In [1]: import numpy as np

In [2]: from numpy import linalg as LA

In [3]: np.set_printoptions(precision=2, suppress=True, linewidth=160)

In [4]: rnd = lambda a: np.round(a, 2) + 0

In [5]: W0 = np.loadtxt("w.csv", delimiter=",")

In [6]: W0
Out[6]: 
array([[ 9.,  9.,  8.,  6.,  5.,  5.,  8., 10.,  8.,  6.],
       [10., 10.,  9.,  7.,  6.,  6.,  9., 11.,  9.,  7.],
       [12., 12., 11.,  9.,  8.,  8., 11., 13., 11.,  9.],
       [11., 11., 10.,  8.,  7.,  7., 10., 12., 10.,  8.],
       [ 5.,  5.,  4.,  2.,  1.,  1.,  4.,  6.,  4.,  2.],
       [ 8.,  8.,  7.,  5.,  4.,  4.,  7.,  9.,  7.,  5.],
       [12., 12., 11.,  9.,  8.,  8., 11., 13., 11.,  9.]])

In [7]: rnd(LA.norm(W0, 2) / LA.norm(W0))
Out[7]: np.float64(1.0)

In [8]: np.argsort(-LA.norm(W0, axis=0).round(6), kind="stable")[:3]
Out[8]: array([7, 0, 1])

In [9]: LA.matrix_rank(W0, rtol=0.1)
Out[9]: np.int64(1)

In [10]: U, s, Vh = LA.svd(W0, full_matrices=False)

In [11]: rnd(Vh @ Vh.T)
Out[11]: 
array([[1., 0., 0., 0., 0., 0., 0.],
       [0., 1., 0., 0., 0., 0., 0.],
       [0., 0., 1., 0., 0., 0., 0.],
       [0., 0., 0., 1., 0., 0., 0.],
       [0., 0., 0., 0., 1., 0., 0.],
       [0., 0., 0., 0., 0., 1., 0.],
       [0., 0., 0., 0., 0., 0., 1.]])

In [12]: np.abs(U[:, 0]).round(6).argmax()
Out[12]: np.int64(2)

In [13]: rnd(U.T @ U)
Out[13]: 
array([[1., 0., 0., 0., 0., 0., 0.],
       [0., 1., 0., 0., 0., 0., 0.],
       [0., 0., 1., 0., 0., 0., 0.],
       [0., 0., 0., 1., 0., 0., 0.],
       [0., 0., 0., 0., 1., 0., 0.],
       [0., 0., 0., 0., 0., 1., 0.],
       [0., 0., 0., 0., 0., 0., 1.]])

In [14]: U, s, Vh = LA.svd(W0)

In [15]: vecs = Vh[:(s > 1e-8).sum()]

In [16]: rng = np.random.default_rng(6126)

In [17]: x = W0[0] + 2 * W0[3] + rng.integers(2) * np.eye(10)[2]

In [18]: x
Out[18]: array([31., 31., 28., 22., 19., 19., 28., 34., 28., 22.])

In [19]: np.allclose(vecs.T @ vecs @ x, x)
Out[19]: True

In [20]: Q, _ = LA.qr(np.array([[-1.5, 0.5, -0.5, 1.4, 0.3, -1.3],
    ...:     [0.4, 0.4, 0.5, -1.1, 2.6, -1.0],
    ...:     [-0.9, 0.8, -0.4, 1.3, 0.5, 0.7],
    ...:     [0.3, -1.1, 0.0, 1.0, -1.3, -1.0],
    ...:     [1.8, 1.3, -1.2, -0.8, -0.7, -0.7],
    ...:     [0.5, -1.3, 0.0, 0.8, -1.4, -0.4]]))

In [21]: vecs, _ = LA.qr(np.array([[0.1, -0.2, 0.0], [-0.8, -0.2, 1.1], [0.6, -0.6, 0.3]]))

In [22]: s = 20 * 0.9 ** np.arange(3)

In [23]: M = Q[:, :3] * s @ vecs[:3]

In [24]: rnd(M)
Out[24]: 
array([[  2.35,  10.98,   8.54],
       [ -8.43,  -6.27,  -0.47],
       [ -2.2 ,   8.11,   5.05],
       [  9.25,  -2.09,  -2.75],
       [ -4.65,   7.53, -16.24],
       [ 10.68,  -2.98,  -4.25]])

In [25]: hat = M @ LA.solve(M.T @ M, M.T)

In [26]: LA.matrix_rank(np.eye(6) - hat)
Out[26]: np.int64(3)

In [27]: rnd(LA.eigvalsh(hat))
Out[27]: array([0., 0., 0., 1., 1., 1.])

In [28]: rnd(np.diag(hat))
Out[28]: array([0.57, 0.4 , 0.28, 0.31, 0.98, 0.45])

In [29]: rnd(hat)
Out[29]: 
array([[ 0.57, -0.32,  0.36, -0.04, -0.07, -0.08],
       [-0.32,  0.4 , -0.12, -0.23, -0.08, -0.26],
       [ 0.36, -0.12,  0.28, -0.14,  0.04, -0.18],
       [-0.04, -0.23, -0.14,  0.31, -0.04,  0.37],
       [-0.07, -0.08,  0.04, -0.04,  0.98, -0.01],
       [-0.08, -0.26, -0.18,  0.37, -0.01,  0.45]])
